% python3 -q
>>> import numpy as np
>>> from numpy import linalg as LA
>>> np.set_printoptions(precision=2, suppress=True, linewidth=120)
>>> def rnd(a):
...     return np.round(a, 2) + 0
... 
>>> m1 = np.array([[6, 1, 0, -1], [1, 4, -4, -3], [0, -4, 0, 0], [-1, -3, 0, -6]])
>>> m1
array([[ 6,  1,  0, -1],
       [ 1,  4, -4, -3],
       [ 0, -4,  0,  0],
       [-1, -3,  0, -6]])
>>> [round(float(LA.det(m1[:i, :i])), 2) + 0 for i in range(1, 5)]
[6.0, 23.0, -96.0, 592.0]
>>> rnd(LA.eigvalsh(m1).min())
np.float64(-7.06)
>>> x0 = np.array([0, 0, 1, 1])
>>> h = np.maximum(m1 @ x0, 0)
>>> h
array([0, 0, 0, 0])
>>> feats = np.load("layer17.npy")
>>> feats
array([[2.3, 2. , 2. , 1. ],
       [0. , 1.3, 0. , 2. ],
       [1. , 3. , 2.3, 2. ],
       [2. , 2. , 2. , 1.3]])
>>> x0 = np.array([2, -2, -1, -1])
>>> h = np.maximum(feats @ x0, 0)
>>> h
array([0., 0., 0., 0.])
>>> x0 = np.array([6, 8, 2, 6])
>>> y = feats @ x0
>>> y
array([39.8, 22.4, 46.6, 39.8])
>>> rnd(LA.solve(feats, -1 * y))
array([-6., -8., -2., -6.])
>>> rnd(LA.solve(feats.T, feats[1]))
array([0., 1., 0., 0.])
>>> rnd(LA.solve(feats, y))
array([6., 8., 2., 6.])
>>> rnd(np.einsum("ii->", feats))
np.float64(7.2)
>>> rnd(np.poly(feats))
array([ 1.  , -7.2 ,  6.94, -6.33,  1.46])
>>> rnd(LA.det(feats[::-1]))
np.float64(1.46)
>>> rnd(LA.eigvals(feats).sum().real)
np.float64(7.2)
>>> np.einsum("ij,ji->", feats, feats)
np.float64(37.96)
>>> B = LA.inv(feats)
>>> rnd(feats @ B)
array([[1., 0., 0., 0.],
       [0., 1., 0., 0.],
       [0., 0., 1., 0.],
       [0., 0., 0., 1.]])
>>> (np.abs(B) > 1e-9).astype(int)
array([[1, 1, 1, 1],
       [1, 1, 1, 1],
       [1, 1, 1, 1],
       [1, 1, 1, 1]])
>>> np.allclose(B, feats.T)
False
>>> mat = np.load("case9.npy")
>>> mat
array([[ 0, -1, -3, -5],
       [ 0,  0,  0, -4],
       [ 0,  0,  0, -5],
       [ 0,  0,  0,  0]])
>>> rk = LA.matrix_rank(mat)
>>> rk
np.int64(2)
>>> N = LA.svd(mat)[2][rk:].T
>>> [int(LA.matrix_rank(np.delete(mat, i, axis=0))) for i in range(4)]
[1, 2, 2, 2]
>>> N.shape
(4, 2)
>>> [int(LA.matrix_rank(mat[:, :j + 1])) for j in range(4)]
[0, 1, 1, 2]
>>> np.allclose(mat @ N, 0)
True
>>> [int(LA.matrix_rank(mat[:i])) for i in range(1, len(mat) + 1)]
[1, 2, 2, 2]
>>> rnd(N @ N.T)
array([[ 1. ,  0. ,  0. ,  0. ],
       [ 0. ,  0.9, -0.3,  0. ],
       [ 0. , -0.3,  0.1,  0. ],
       [ 0. ,  0. ,  0. ,  0. ]])
>>> U, sv, vt = LA.svd(mat)
>>> evecs = vt[:(sv > 1e-8).sum()]
>>> rng = np.random.default_rng(86)
>>> x0 = mat[0] + -1 * mat[2] + rng.integers(2) * np.eye(4)[3]
>>> x0
array([ 0., -1., -3.,  1.])
>>> np.allclose(evecs.T @ evecs @ x0, x0)
True
>>> B = np.array([[9, 8, 8], [2, 0, 8], [2, 7, 3], [1, 2, 1]])
>>> LA.matrix_rank(np.vstack([mat, B.T]))
np.int64(4)
>>> np.einsum("ij->j", mat)
array([  0,  -1,  -3, -14])
>>> LA.matrix_rank(mat @ B)
np.int64(2)
>>> np.einsum("ij,ij->i", mat, mat)
array([35, 16, 25,  0])
>>> np.einsum("ik,kj->ij", mat, B)
array([[-13, -31, -22],
       [ -4,  -8,  -4],
       [ -5, -10,  -5],
       [  0,   0,   0]])
>>> mat - mat[0]
array([[0, 0, 0, 0],
       [0, 1, 3, 1],
       [0, 1, 3, 0],
       [0, 1, 3, 5]])
>>> E = np.array([[1, 0, 0, 0, 0],
...     [1, 1, 0, 0, 0],
...     [3, 0, 1, 0, 0],
...     [0, 8, 1, 1, 0],
...     [9, 4, 9, 8, 1]])
>>> B = np.array([[0, 2], [-3, -1], [-1, 1], [-3, 0], [-1, 1]])
>>> np.einsum("ij,ij->i", E, E)
array([  1,   2,  10,  66, 243])
>>> LA.matrix_rank(E @ B)
np.int64(2)
>>> E @ B
array([[  0,   2],
       [ -3,   1],
       [ -1,   7],
       [-28,  -7],
       [-46,  24]])
>>> LA.matrix_rank(np.vstack([E, B.T]))
np.int64(5)
>>> np.einsum("ik,kj->ij", E, B)
array([[  0,   2],
       [ -3,   1],
       [ -1,   7],
       [-28,  -7],
       [-46,  24]])
>>> np.einsum("ik,kj->ji", E, B)
array([[  0,  -3,  -1, -28, -46],
       [  2,   1,   7,  -7,  24]])
>>> B = np.array([[-1, -2, 2, 1], [-1, 2, -2, 2], [-1, 0, 1, -1], [0, 0, 0, -2]])
>>> M = B - B.T
>>> M
array([[ 0, -1,  3,  1],
       [ 1,  0, -2,  2],
       [-3,  2,  0, -1],
       [-1, -2,  1,  0]])
>>> Q, r_ = LA.qr(M)
>>> Q.shape, r_.shape
((4, 4), (4, 4))
>>> rnd(Q @ r_)
array([[ 0., -1.,  3.,  1.],
       [ 1.,  0., -2.,  2.],
       [-3.,  2.,  0., -1.],
       [-1., -2.,  1.,  0.]])
>>> rnd(Q)
array([[ 0.  ,  0.36, -0.76,  0.53],
       [-0.3 , -0.13,  0.5 ,  0.8 ],
       [ 0.9 , -0.33,  0.03,  0.27],
       [ 0.3 ,  0.86,  0.41,  0.  ]])
